% ipython --no-banner

In [1]: import numpy as np

In [2]: np.set_printoptions(precision=3, suppress=True, linewidth=160, floatmode="fixed")

In [3]: def tidy(a):
   ...:     return np.round(a, 3) + 0
   ...: 

In [4]: A = np.loadtxt("a.csv", delimiter=",")

In [5]: A
Out[5]: 
array([[ -1.000,   5.000,  -1.000],
       [  4.000,   2.000,  -5.000],
       [  7.000,  -1.000,  -8.000],
       [  9.000,  -1.000,  -9.000],
       [ 14.000,   4.000, -10.000],
       [ 19.000,   7.000,  -9.000],
       [ 19.000,   4.000, -12.000],
       [ 20.000,   9.000,  -9.000],
       [ 18.000,   5.000, -10.000],
       [ 14.000,   0.000,  -9.000],
       [ 13.000,   4.000, -14.000]])

In [6]: W2 = A[[4, 1]].astype(float)

In [7]: for _ in range(4):
   ...:     labels = np.linalg.norm(A[:, None] - W2, axis=-1).argmin(axis=1)
   ...:     W2 = np.array([A[labels == j].mean(axis=0) for j in range(2)])
   ...: 

In [8]: labels
Out[8]: array([1, 1, 1, 1, 0, 0, 0, 0, 0, 0, 0])

In [9]: np.abs(W2[1] - W2[0]).argmax()
Out[9]: np.int64(0)

In [10]: tidy(W2)
Out[10]: 
array([[ 16.714,   4.714, -10.429],
       [  4.750,   1.250,  -5.750]])

In [11]: np.bincount(labels)
Out[11]: array([7, 4])

In [12]: Ac = A - A.mean(axis=0)

In [13]: evecs = np.linalg.svd(Ac)[2][:1]

In [14]: A2 = Ac - Ac @ evecs.T @ evecs

In [15]: tidy(np.linalg.norm(A2) / np.linalg.norm(Ac))
Out[15]: np.float64(0.426)

In [16]: def softmax(z):
    ...:     e = np.exp(z - z.max(axis=-1, keepdims=True))
    ...:     return e / e.sum(axis=-1, keepdims=True)
    ...: 

In [17]: tidy(softmax(A[5] + -3))
Out[17]: array([1.000, 0.000, 0.000])

In [18]: S = A @ A.T / np.sqrt(3)

In [19]: tidy(softmax(S + np.triu(np.full(S.shape, -np.inf), 1)))
Out[19]: 
array([[1.000, 0.000, 0.000, 0.000, 0.000, 0.000, 0.000, 0.000, 0.000, 0.000, 0.000],
       [0.000, 1.000, 0.000, 0.000, 0.000, 0.000, 0.000, 0.000, 0.000, 0.000, 0.000],
       [0.000, 0.000, 1.000, 0.000, 0.000, 0.000, 0.000, 0.000, 0.000, 0.000, 0.000],
       [0.000, 0.000, 0.000, 1.000, 0.000, 0.000, 0.000, 0.000, 0.000, 0.000, 0.000],
       [0.000, 0.000, 0.000, 0.000, 1.000, 0.000, 0.000, 0.000, 0.000, 0.000, 0.000],
       [0.000, 0.000, 0.000, 0.000, 0.000, 1.000, 0.000, 0.000, 0.000, 0.000, 0.000],
       [0.000, 0.000, 0.000, 0.000, 0.000, 0.000, 1.000, 0.000, 0.000, 0.000, 0.000],
       [0.000, 0.000, 0.000, 0.000, 0.000, 0.000, 0.000, 1.000, 0.000, 0.000, 0.000],
       [0.000, 0.000, 0.000, 0.000, 0.000, 0.000, 0.001, 0.999, 0.000, 0.000, 0.000],
       [0.000, 0.000, 0.000, 0.000, 0.000, 0.000, 0.999, 0.001, 0.000, 0.000, 0.000],
       [0.000, 0.000, 0.000, 0.000, 0.000, 0.000, 0.994, 0.006, 0.000, 0.000, 0.000]])

In [20]: tidy(softmax(S)[5] @ A)
Out[20]: array([20.000,  9.000, -9.000])

In [21]: m1 = np.loadtxt("x.csv", delimiter=",")

In [22]: m1
Out[22]: 
array([[2.990, 8.024, 3.038],
       [2.953, 7.978, 3.056],
       [3.054, 8.010, 2.918],
       [2.989, 8.018, 2.962],
       [3.004, 8.039, 3.007],
       [2.961, 8.020, 2.901],
       [2.971, 8.042, 2.965],
       [2.942, 8.060, 2.997],
       [2.992, 8.076, 2.998],
       [2.957, 8.082, 3.020],
       [3.024, 7.916, 2.899],
       [2.955, 8.040, 2.969],
       [2.891, 7.976, 3.003],
       [0.960, 7.992, 7.942],
       [0.986, 7.947, 7.968],
       [1.069, 7.979, 7.973],
       [0.999, 7.981, 8.021],
       [1.028, 7.960, 8.029],
       [1.007, 7.986, 8.084],
       [1.066, 7.970, 8.021],
       [0.978, 7.961, 8.123],
       [0.921, 8.022, 7.988],
       [1.124, 8.065, 8.016],
       [0.907, 7.983, 7.952],
       [0.984, 7.972, 7.960],
       [0.943, 8.026, 7.999]])

In [23]: x = np.array([3, 0, 0])

In [24]: rhs = m1 @ x

In [25]: tidy(np.linalg.solve(m1.T @ m1, m1.T @ rhs))
Out[25]: array([3.000, 0.000, 0.000])

In [26]: tidy(np.linalg.lstsq(m1, rhs)[0])
Out[26]: array([3.000, 0.000, 0.000])

In [27]: rng = np.random.default_rng(30)

In [28]: rhs = rhs + 0.02 * rng.normal(size=26)

In [29]: tidy(rhs)
Out[29]: 
array([9.001, 8.874, 9.143, 8.963, 9.006, 8.930, 8.894, 8.854, 8.978, 8.891, 9.072, 8.873, 8.683, 2.882, 2.971, 3.214, 3.022, 3.120, 3.019, 3.194, 2.942,
       2.730, 3.378, 2.711, 2.936, 2.797])

In [30]: b, *_ = np.linalg.lstsq(m1, rhs)

In [31]: [round(float(np.linalg.norm(np.linalg.solve(m1.T @ m1 + lam * np.eye(3), m1.T @ rhs))), 2) for lam in (0, 1, 10, 100)]
Out[31]: [3.08, 1.63, 1.54, 1.07]

In [32]: b.round()
Out[32]: array([ 3.000, -0.000,  0.000])

In [33]: J = np.loadtxt("sample7.csv", delimiter=",")

In [34]: J
Out[34]: 
array([[ 1.000,  2.000,  1.000,  0.000],
       [ 4.000,  2.000,  4.000,  3.000],
       [ 6.000,  5.000,  7.000,  3.000],
       [ 8.000,  6.000, 10.000,  5.000],
       [11.000,  8.000, 13.000,  5.000],
       [12.000, 11.000, 13.000,  7.000],
       [14.000, 14.000, 15.000,  8.000],
       [17.000, 16.000, 18.000, 11.000],
       [19.000, 18.000, 19.000, 11.000],
       [19.000, 19.000, 19.000, 11.000],
       [19.000, 19.000, 21.000, 14.000],
       [21.000, 21.000, 22.000, 17.000],
       [21.000, 24.000, 23.000, 18.000],
       [22.000, 26.000, 25.000, 21.000],
       [22.000, 26.000, 26.000, 24.000],
       [22.000, 27.000, 29.000, 26.000],
       [23.000, 28.000, 32.000, 28.000],
       [23.000, 30.000, 32.000, 31.000],
       [25.000, 30.000, 34.000, 31.000],
       [28.000, 30.000, 34.000, 33.000]])

In [35]: Q, r_ = np.linalg.qr(J)

In [36]: tidy(np.trace(Q @ Q.T))
Out[36]: np.float64(4.0)

In [37]: Q.shape, r_.shape
Out[37]: ((20, 4), (4, 4))

In [38]: tidy(r_)
Out[38]: 
array([[-82.164, -90.635, -98.023, -79.657],
       [  0.000,  10.920,   7.936,  18.703],
       [  0.000,   0.000,  -7.715,  -8.726],
       [  0.000,   0.000,   0.000,   8.352]])

In [39]: labels = rng.permutation(4)

In [40]: A2 = J[:, labels] * rng.choice([-1, 1], 4)

In [41]: A2
Out[41]: 
array([[  2.000,   1.000,  -1.000,  -0.000],
       [  2.000,   4.000,  -4.000,  -3.000],
       [  5.000,   6.000,  -7.000,  -3.000],
       [  6.000,   8.000, -10.000,  -5.000],
       [  8.000,  11.000, -13.000,  -5.000],
       [ 11.000,  12.000, -13.000,  -7.000],
       [ 14.000,  14.000, -15.000,  -8.000],
       [ 16.000,  17.000, -18.000, -11.000],
       [ 18.000,  19.000, -19.000, -11.000],
       [ 19.000,  19.000, -19.000, -11.000],
       [ 19.000,  19.000, -21.000, -14.000],
       [ 21.000,  21.000, -22.000, -17.000],
       [ 24.000,  21.000, -23.000, -18.000],
       [ 26.000,  22.000, -25.000, -21.000],
       [ 26.000,  22.000, -26.000, -24.000],
       [ 27.000,  22.000, -29.000, -26.000],
       [ 28.000,  23.000, -32.000, -28.000],
       [ 30.000,  23.000, -32.000, -31.000],
       [ 30.000,  25.000, -34.000, -31.000],
       [ 30.000,  28.000, -34.000, -33.000]])

In [42]: U, _, vt = np.linalg.svd(J.T @ A2)

In [43]: labels
Out[43]: array([1, 0, 2, 3])

In [44]: D = np.linalg.norm(J[:, None] - J[None], axis=-1)

In [45]: D.mean(axis=1).argmax()
Out[45]: np.int64(0)

In [46]: D.shape
Out[46]: (20, 20)

In [47]: tidy(D[:5, :5])
Out[47]: 
array([[ 0.000,  5.196,  8.888, 13.077, 17.464],
       [ 5.196,  0.000,  4.690,  8.485, 13.038],
       [ 8.888,  4.690,  0.000,  4.243,  8.602],
       [13.077,  8.485,  4.243,  0.000,  4.690],
       [17.464, 13.038,  8.602,  4.690,  0.000]])

In [48]: np.unravel_index(D.round(6).argmax(), D.shape)
Out[48]: (np.int64(0), np.int64(19))

In [49]: D[16].round(6).argsort(kind="stable")[:4]
Out[49]: array([16, 17, 15, 18])

In [50]: (D + 1e9 * np.eye(20)).round(6).argmin(axis=1)
Out[50]: array([ 1,  2,  3,  2,  5,  4,  5,  8,  9,  8,  9, 12, 11, 14, 13, 14, 17, 18, 17, 18])

In [51]: labels = J[:, 3] > np.median(J[:, 3])

In [52]: u = J[labels].mean(axis=0) - J[~labels].mean(axis=0)

In [53]: np.argsort(-np.abs(u).round(6), kind="stable")
Out[53]: array([3, 1, 2, 0])

In [54]: [round(float(x), 3) for x in np.linalg.svd(J, compute_uv=False)[:3]]
Out[54]: [177.055, 16.19, 5.874]

In [55]: tidy(np.linalg.norm(J, 2) / np.linalg.norm(J))
Out[55]: np.float64(0.995)

In [56]: round(np.log10(np.linalg.cond(J)))
Out[56]: 2

In [57]: np.linalg.cond(J) > 100
Out[57]: np.False_

In [58]: u = np.array([-1, 3, -2, -2])

In [59]: feats = np.array([np.roll(u, i) for i in range(4)])

In [60]: feats
Out[60]: 
array([[-1,  3, -2, -2],
       [-2, -1,  3, -2],
       [-2, -2, -1,  3],
       [ 3, -2, -2, -1]])

In [61]: feats @ (-1.0) ** np.arange(4)
Out[61]: array([-4.000,  4.000, -4.000,  4.000])

In [62]: np.fft.fft(feats[0])
Out[62]: array([-2.000+0.000j,  1.000-5.000j, -4.000+0.000j,  1.000+5.000j])

In [63]: arr = np.load("test5.npy")

In [64]: tidy(arr)
Out[64]: 
array([[-0.861,  0.164,  0.300, -0.357, -0.117],
       [ 0.345, -0.296,  0.498, -0.334, -0.659],
       [ 0.043, -0.468, -0.367, -0.733,  0.327],
       [ 0.302,  0.812, -0.166, -0.462, -0.098],
       [ 0.215,  0.087,  0.707, -0.102,  0.660]])

In [65]: U, sigma, vt = np.linalg.svd(arr, full_matrices=False)

In [66]: tidy(U.T @ arr @ vt.T)
Out[66]: 
array([[1.000, 0.000, 0.000, 0.000, 0.000],
       [0.000, 1.000, 0.000, 0.000, 0.000],
       [0.000, 0.000, 1.000, 0.000, 0.000],
       [0.000, 0.000, 0.000, 1.000, 0.000],
       [0.000, 0.000, 0.000, 0.000, 1.000]])

In [67]: tidy(U.T @ U)
Out[67]: 
array([[1.000, 0.000, 0.000, 0.000, 0.000],
       [0.000, 1.000, 0.000, 0.000, 0.000],
       [0.000, 0.000, 1.000, 0.000, 0.000],
       [0.000, 0.000, 0.000, 1.000, 0.000],
       [0.000, 0.000, 0.000, 0.000, 1.000]])

In [68]: tidy(sigma / sigma[0])
Out[68]: array([1.000, 1.000, 1.000, 1.000, 1.000])

In [69]: tidy(np.sqrt((sigma ** 2).sum())), tidy(np.linalg.norm(arr))
Out[69]: (np.float64(2.236), np.float64(2.236))

In [70]: tidy(sigma)
Out[70]: array([1.000, 1.000, 1.000, 1.000, 1.000])

In [71]: (sigma > 1e-8).sum()
Out[71]: np.int64(5)

In [72]: u = np.array([1, 0, 0, 2, 0])

In [73]: A2 = arr + np.outer(u, np.eye(5)[0])

In [74]: np.linalg.matrix_rank(A2 - arr)
Out[74]: np.int64(1)

In [75]: np.linalg.matrix_rank(np.linalg.inv(A2) - np.linalg.inv(arr), tol=1e-8)
Out[75]: np.int64(1)

In [76]: labels = rng.permutation(5)

In [77]: labels
Out[77]: array([2, 1, 4, 3, 0])

In [78]: A2 = arr[labels][:, labels]

In [79]: tidy(A2)
Out[79]: 
array([[-0.367, -0.468,  0.327, -0.733,  0.043],
       [ 0.498, -0.296, -0.659, -0.334,  0.345],
       [ 0.707,  0.087,  0.660, -0.102,  0.215],
       [-0.166,  0.812, -0.098, -0.462,  0.302],
       [ 0.300,  0.164, -0.117, -0.357, -0.861]])

In [80]: tidy(np.sort(np.abs(np.linalg.eigvals(A2))))
Out[80]: array([1.000, 1.000, 1.000, 1.000, 1.000])

In [81]: np.allclose(A2, arr)
Out[81]: False

In [82]: tidy(np.trace(A2))
Out[82]: np.float64(-1.325)

In [83]: x = np.array([4, 4, 9, 3, 5])

In [84]: rhs = arr @ x

In [85]: b, lr = np.zeros(5), 1 / np.linalg.norm(arr, 2) ** 2

In [86]: for i in range(20):
    ...:     b -= lr * arr.T @ (arr @ b - rhs)
    ...:     if i % 5 == 0: print(i, round(np.linalg.norm(arr @ b - rhs), 3))
    ...: 
0 0.0
5 0.0
10 0.0
15 0.0

In [87]: tidy(np.linalg.cond(arr))
Out[87]: np.float64(1.0)

In [88]: tidy(b)
Out[88]: array([4.000, 4.000, 9.000, 3.000, 5.000])

In [89]: W0 = np.load("run15.npy")

In [90]: W0
Out[90]: 
array([[ 0.617, -0.851,  0.617],
       [-0.508,  0.753, -0.508],
       [-0.778,  0.949, -0.778],
       [-0.943,  0.996, -0.943],
       [ 0.508, -0.753,  0.508],
       [ 0.808, -0.961,  0.808],
       [-0.565,  0.808, -0.565],
       [ 0.000,  0.000,  0.000],
       [-0.617,  0.851, -0.617],
       [ 0.778, -0.949,  0.778],
       [ 0.856, -0.978,  0.856],
       [ 0.310, -0.508,  0.310],
       [-0.159,  0.273, -0.159],
       [-0.310,  0.508, -0.310],
       [ 0.706, -0.912,  0.706],
       [ 0.744, -0.933,  0.744],
       [-0.310,  0.508, -0.310],
       [ 0.235, -0.397,  0.235],
       [-0.310,  0.508, -0.310],
       [-0.664,  0.885, -0.664],
       [ 0.000,  0.000,  0.000],
       [-0.909,  0.990, -0.909],
       [ 0.159, -0.273,  0.159],
       [-0.235,  0.397, -0.235],
       [-0.235,  0.397, -0.235],
       [ 0.664, -0.885,  0.664],
       [-0.080,  0.139, -0.080],
       [ 0.565, -0.808,  0.565],
       [ 0.310, -0.508,  0.310]])

In [91]: np.abs(np.diag(np.linalg.qr(W0)[1])) > 1e-9
Out[91]: array([ True,  True, False])

In [92]: np.allclose(W0[:-1].T @ np.linalg.lstsq(W0[:-1].T, W0[-1])[0], W0[-1])
Out[92]: True

In [93]: tidy(W0 @ np.linalg.pinv(W0) @ W0)
Out[93]: 
array([[ 0.617, -0.851,  0.617],
       [-0.508,  0.753, -0.508],
       [-0.778,  0.949, -0.778],
       [-0.943,  0.996, -0.943],
       [ 0.508, -0.753,  0.508],
       [ 0.808, -0.961,  0.808],
       [-0.565,  0.808, -0.565],
       [ 0.000,  0.000,  0.000],
       [-0.617,  0.851, -0.617],
       [ 0.778, -0.949,  0.778],
       [ 0.856, -0.978,  0.856],
       [ 0.310, -0.508,  0.310],
       [-0.159,  0.273, -0.159],
       [-0.310,  0.508, -0.310],
       [ 0.706, -0.912,  0.706],
       [ 0.744, -0.933,  0.744],
       [-0.310,  0.508, -0.310],
       [ 0.235, -0.397,  0.235],
       [-0.310,  0.508, -0.310],
       [-0.664,  0.885, -0.664],
       [ 0.000,  0.000,  0.000],
       [-0.909,  0.990, -0.909],
       [ 0.159, -0.273,  0.159],
       [-0.235,  0.397, -0.235],
       [-0.235,  0.397, -0.235],
       [ 0.664, -0.885,  0.664],
       [-0.080,  0.139, -0.080],
       [ 0.565, -0.808,  0.565],
       [ 0.310, -0.508,  0.310]])

In [94]: tidy(np.trace(np.linalg.pinv(W0) @ W0))
Out[94]: np.float64(2.0)

In [95]: np.linalg.lstsq(W0[:-1].T, W0[-1])[2]
Out[95]: np.int32(2)

In [96]: np.unique(W0.round(6), axis=0).shape
Out[96]: (24, 3)
